>>> import numpy as np
>>> import numpy.linalg as la
>>> np.set_printoptions(precision=2, suppress=True, linewidth=160, legacy="1.25")
>>> out = np.array([[-2, -1, 2], [-2, -1, 1], [-2, 1, -1]])
>>> out[-1] = out[0]
>>> mat = out + 0.1 * np.eye(3)
>>> mat
array([[-1.9, -1. ,  2. ],
       [-2. , -0.9,  1. ],
       [-2. , -1. ,  2.1]])
>>> Uu, sv, VT = la.svd(mat)
>>> np.argmax(sv[:-1] / (sv[1:] + 1e-6)) + 1
2
>>> out = Uu[:, :2] @ np.diag(sv[:2]) @ VT[:2]
>>> print(la.matrix_rank(out))
2
>>> print(round(float(np.abs(mat - out).max()), 2))
0.02
>>> round(la.norm(mat - out) / la.norm(mat), 2)
0.01
>>> rng = np.random.default_rng(872070)
>>> z = rng.permutation(3)
>>> out = mat[:, z] * rng.choice([-1, 1], 3)
>>> print(out)
[[ 1.9 -2.   1. ]
 [ 2.  -1.   0.9]
 [ 2.  -2.1  1. ]]
>>> Uu, _, VT = la.svd(mat.T @ out)
>>> np.round(la.lstsq(mat, out)[0], 2) + 0
array([[-1.,  0.,  0.],
       [ 0.,  0., -1.],
       [ 0., -1.,  0.]])
>>> data = np.array([[-5, 0, -5],
...     [-2, -4, -2],
...     [-4, -4, -7],
...     [-3, 0, -7],
...     [-1, 5, -2],
...     [-5, 6, 0],
...     [-4, 4, 2],
...     [-6, 7, -3],
...     [-10, 8, -1],
...     [-12, 6, -5],
...     [-11, 1, -6],
...     [-8, 3, -6],
...     [-6, 0, -8],
...     [-4, -4, -11],
...     [1, -6, -10],
...     [3, -6, -9],
...     [-1, -9, -13]])
>>> out = np.c_[data[:, :1] @ np.array([[-2]]), np.array([1, 0, 0, -3, 3, -3, -2, -3, -1, -1, 3, -2, 2, -1, 2, -2, 0])]
>>> out
array([[10,  1],
       [ 4,  0],
       [ 8,  0],
       [ 6, -3],
       [ 2,  3],
       [10, -3],
       [ 8, -2],
       [12, -3],
       [20, -1],
       [24, -1],
       [22,  3],
       [16, -2],
       [12,  2],
       [ 8, -1],
       [-2,  2],
       [-6, -2],
       [ 2,  0]])
>>> la.matrix_rank(np.c_[data, out])
4
>>> print(la.matrix_rank(out))
2
>>> x0 = np.array([3, 7, 4])
>>> rhs = data @ x0
>>> c, lr = np.zeros(3), 1 / la.norm(data, 2) ** 2
>>> for i in range(50):
...     c -= lr * data.T @ (data @ c - rhs)
...     if i % 10 == 0: print(i, round(la.norm(data @ c - rhs), 2))
... 
0 51.59
10 18.41
20 11.27
30 6.9
40 4.23
>>> c
array([2.78, 6.75, 4.18])
>>> round(float(la.cond(data)), 2)
4.57
